$ ipython --no-banner

In [1]: import numpy as np

In [2]: np.set_printoptions(precision=4, suppress=True, linewidth=160)

In [3]: E = np.load("run14.npy")

In [4]: print(E)
[[ -3  -3  -3  -3  -3]
 [ -3  -6  -6  -6  -6]
 [ -3  -6  -9  -9  -9]
 [ -3  -6  -9 -12 -12]
 [ -3  -6  -9 -12 -15]]

In [5]: print([round(float(np.linalg.det(E[:i, :i])), 2) + 0 for i in range(1, 6)])
[-3.0, 9.0, -27.0, 81.0, -243.0]

In [6]: print(np.round(np.linalg.eigvalsh(E).min(), 4))
-37.0306

In [7]: rng = np.random.default_rng(503790)

In [8]: other = E + rng.integers(-2, 3, (5, 1)) @ rng.integers(-2, 3, (1, 5))

In [9]: print(other)
[[ -2  -2  -5  -4  -4]
 [ -5  -8  -2  -4  -4]
 [ -1  -4 -13 -11 -11]
 [ -1  -4 -13 -14 -14]
 [ -3  -6  -9 -12 -15]]

In [10]: print(np.abs(other - E).sum(axis=1))
[ 6 12 12 12  0]

In [11]: print(np.linalg.matrix_rank(other - E, tol=1e-8))
1

In [12]: print(np.round(np.linalg.svd(other - E, compute_uv=False), 4) + 0)
[10.198  0.     0.     0.     0.   ]

In [13]: M = np.array([[1, -1, 1, -1],
    ...:     [1, 0, 0, 0],
    ...:     [1, 1, 1, 1],
    ...:     [1, 2, 4, 8],
    ...:     [1, 3, 9, 27],
    ...:     [1, 4, 16, 64]])

In [14]: # column 3 dominates

In [15]: U, s, vt = np.linalg.svd(M)

In [16]: print(np.argmax(s[:-1] / (s[1:] + 1e-6)) + 1)
1

In [17]: other = U[:, :1] @ np.diag(s[:1]) @ vt[:1]

In [18]: print(np.linalg.matrix_rank(M, rtol=0.05))
2

In [19]: print(np.round(np.linalg.norm(M - other, 2), 4), round(float(s[1]), 4))
3.7726 3.7726

In [20]: print(np.linalg.matrix_rank(other))
1

In [21]: print(round(np.linalg.norm(M - other) / np.linalg.norm(M), 4))
0.0589

In [22]: mat = np.load("mat.npy")

In [23]: print(mat)
[[-0.347   0.4879  0.2874  0.5854 -0.318  -0.3395]
 [ 0.1487 -0.6747  0.5753  0.3958  0.158  -0.1   ]
 [ 0.2974 -0.3502 -0.4452  0.1138 -0.6686 -0.3617]
 [-0.5948 -0.299  -0.4999  0.1961  0.4213 -0.3015]
 [-0.5948 -0.299   0.1048 -0.1059 -0.4896  0.5431]
 [ 0.2478  0.073  -0.3569  0.6618  0.0986  0.5984]]

In [24]: # orthonormal columns

In [25]: idx = rng.permutation(6)

In [26]: print(idx)
[2 3 1 4 0 5]

In [27]: other = mat[idx][:, idx]

In [28]: print(np.allclose(other, mat))
False

In [29]: vec = np.array([7, 8, 2, 8, 0, 3])

In [30]: print(np.linalg.inv(mat))
[[-0.347   0.1487  0.2974 -0.5948 -0.5948  0.2478]
 [ 0.4879 -0.6747 -0.3502 -0.299  -0.299   0.073 ]
 [ 0.2874  0.5753 -0.4452 -0.4999  0.1048 -0.3569]
 [ 0.5854  0.3958  0.1138  0.1961 -0.1059  0.6618]
 [-0.318   0.158  -0.6686  0.4213 -0.4896  0.0986]
 [-0.3395 -0.1    -0.3617 -0.3015  0.5431  0.5984]]

In [31]: print([p for p in range(1, 25) if np.allclose(np.linalg.matrix_power(mat, p), np.eye(6))])
[]
